$ ipython --no-banner

In [1]: import numpy as np

In [2]: from numpy import linalg as LA

In [3]: np.set_printoptions(precision=2, suppress=True, linewidth=160)

In [4]: tidy = lambda a: np.round(a, 2) + 0

In [5]: J = np.array([[0.9, -0.3, 0.0], [-0.3, 0.1, 0.0], [0.0, 0.0, 0.0]])

In [6]: # rows and columns are dependent

In [7]: rk = LA.matrix_rank(J)

In [8]: print(rk)
1

In [9]: N = LA.svd(J)[2][rk:].T

In [10]: LA.matrix_rank(J.T @ J), LA.matrix_rank(J @ J.T)
Out[10]: (np.int64(1), np.int64(1))

In [11]: N.shape
Out[11]: (3, 2)

In [12]: [int(LA.matrix_rank(J[:i])) for i in range(1, len(J) + 1)]
Out[12]: [1, 1, 1]

In [13]: [int(LA.matrix_rank(J[:, :j + 1])) for j in range(3)]
Out[13]: [1, 1, 1]

In [14]: ev, V = LA.eigh(J)

In [15]: vec = np.array([-3, 9, -8])

In [16]: print(tidy(vec @ J @ vec / (vec @ vec)), ev[0], ev[-1])
0.21 0.0 1.0

In [17]: (np.sign(V[:, -1].round(6)) == np.sign(V[0, -1].round(6))).astype(int)
Out[17]: array([1, 0, 0])

In [18]: tidy(V * np.maximum(ev, 0) @ V.T)
Out[18]: 
array([[ 0.9, -0.3,  0. ],
       [-0.3,  0.1,  0. ],
       [ 0. ,  0. ,  0. ]])

In [19]: print(tidy(V * np.abs(ev) @ V.T))
[[ 0.9 -0.3  0. ]
 [-0.3  0.1  0. ]
 [ 0.   0.   0. ]]

In [20]: np.abs(J).sum(axis=1).max(), np.abs(ev).max()
Out[20]: (np.float64(1.2), np.float64(1.0))

In [21]: Uu, s, vt = LA.svd(J)

In [22]: V = vt[:(s > 1e-8).sum()]

In [23]: rng = np.random.default_rng(582)

In [24]: vec = J[1] + 2 * J[2] + rng.integers(2) * np.eye(3)[1]

In [25]: vec
Out[25]: array([-0.3,  1.1,  0. ])

In [26]: tidy(V.T @ V)
Out[26]: 
array([[ 0.9, -0.3,  0. ],
       [-0.3,  0.1,  0. ],
       [ 0. ,  0. ,  0. ]])

In [27]: data = np.load("run0.npy")

In [28]: data
Out[28]: 
array([[ 0,  0,  0,  0,  0,  0,  0,  0],
       [ 0,  0,  0,  0,  0,  0,  0,  0],
       [ 0,  0,  0,  0,  0,  0,  0,  0],
       [-3,  3, -6, -3, -3,  3, -6,  0],
       [-2,  2, -4, -2, -2,  2, -4,  0],
       [-1,  1, -2, -1, -1,  1, -2,  0],
       [-3,  3, -6, -3, -3,  3, -6,  0],
       [-1,  1, -2, -1, -1,  1, -2,  0],
       [-3,  3, -6, -3, -3,  3, -6,  0]])

In [29]: # rows and columns are dependent

In [30]: tidy(data @ LA.pinv(data) @ data)
Out[30]: 
array([[ 0.,  0.,  0.,  0.,  0.,  0.,  0.,  0.],
       [ 0.,  0.,  0.,  0.,  0.,  0.,  0.,  0.],
       [ 0.,  0.,  0.,  0.,  0.,  0.,  0.,  0.],
       [-3.,  3., -6., -3., -3.,  3., -6.,  0.],
       [-2.,  2., -4., -2., -2.,  2., -4.,  0.],
       [-1.,  1., -2., -1., -1.,  1., -2.,  0.],
       [-3.,  3., -6., -3., -3.,  3., -6.,  0.],
       [-1.,  1., -2., -1., -1.,  1., -2.,  0.],
       [-3.,  3., -6., -3., -3.,  3., -6.,  0.]])

In [31]: np.unique(data.round(6), axis=0).shape
Out[31]: (4, 8)

In [32]: np.allclose(data[:-1].T @ LA.lstsq(data[:-1].T, data[-1])[0], data[-1])
Out[32]: True

In [33]: tidy(LA.norm(data, 2) / LA.norm(data))
Out[33]: np.float64(1.0)

In [34]: LA.matrix_rank(data, rtol=0.1)
Out[34]: np.int64(1)

In [35]: vec = np.array([3, -1, 0, -2, -2, -1, 3, -1])

In [36]: data @ np.ones(8)
Out[36]: array([  0.,   0.,   0., -15., -10.,  -5., -15.,  -5., -15.])

In [37]: (data @ vec).argmax()
Out[37]: np.int64(0)

In [38]: vec @ data
ValueError: matmul: Input operand 1 has a mismatch in its core dimension 0, with gufunc signature (n?,k),(k,m?)->(n?,m?) (size 9 is different from 8)


In [39]: LA.norm(data @ vec) <= LA.norm(data, 2) * LA.norm(vec) + 1e-9
Out[39]: np.True_

In [40]: (data * vec).sum(axis=1)
Out[40]: array([  0,   0,   0, -21, -14,  -7, -21,  -7, -21])

In [41]: data * vec
Out[41]: 
array([[  0,   0,   0,   0,   0,   0,   0,   0],
       [  0,   0,   0,   0,   0,   0,   0,   0],
       [  0,   0,   0,   0,   0,   0,   0,   0],
       [ -9,  -3,   0,   6,   6,  -3, -18,   0],
       [ -6,  -2,   0,   4,   4,  -2, -12,   0],
       [ -3,  -1,   0,   2,   2,  -1,  -6,   0],
       [ -9,  -3,   0,   6,   6,  -3, -18,   0],
       [ -3,  -1,   0,   2,   2,  -1,  -6,   0],
       [ -9,  -3,   0,   6,   6,  -3, -18,   0]])

In [42]: np.sign((data @ vec).round(6))
Out[42]: array([ 0,  0,  0, -1, -1, -1, -1, -1, -1])

In [43]: Uu, s, vt = LA.svd(data)

In [44]: V = vt[:(s > 1e-8).sum()]

In [45]: vec = data[0] + 5 * data[5] + rng.integers(2) * np.eye(8)[3]

In [46]: vec
Out[46]: array([ -5.,   5., -10.,  -5.,  -5.,   5., -10.,   0.])

In [47]: np.allclose(V.T @ V @ vec, vec)
Out[47]: True

In [48]: print(tidy(np.diag(V.T @ V)))
[0.08 0.08 0.31 0.08 0.08 0.08 0.31 0.  ]

In [49]: other = data + rng.integers(-2, 3, (9, 1)) @ rng.integers(-2, 3, (1, 8))

In [50]: other
Out[50]: 
array([[ 2,  0,  4, -2,  4,  2,  2,  2],
       [-2,  0, -4,  2, -4, -2, -2, -2],
       [ 1,  0,  2, -1,  2,  1,  1,  1],
       [-4,  3, -8, -2, -5,  2, -7, -1],
       [-2,  2, -4, -2, -2,  2, -4,  0],
       [-3,  1, -6,  1, -5, -1, -4, -2],
       [-2,  3, -4, -4, -1,  4, -5,  1],
       [ 1,  1,  2, -3,  3,  3,  0,  2],
       [-1,  3, -2, -5,  1,  5, -4,  2]])

In [51]: tidy(LA.svd(other - data, compute_uv=False))
Out[51]: array([17.29,  0.  ,  0.  ,  0.  ,  0.  ,  0.  ,  0.  ,  0.  ])

In [52]: LA.matrix_rank(other - data, tol=1e-8)
Out[52]: np.int64(1)
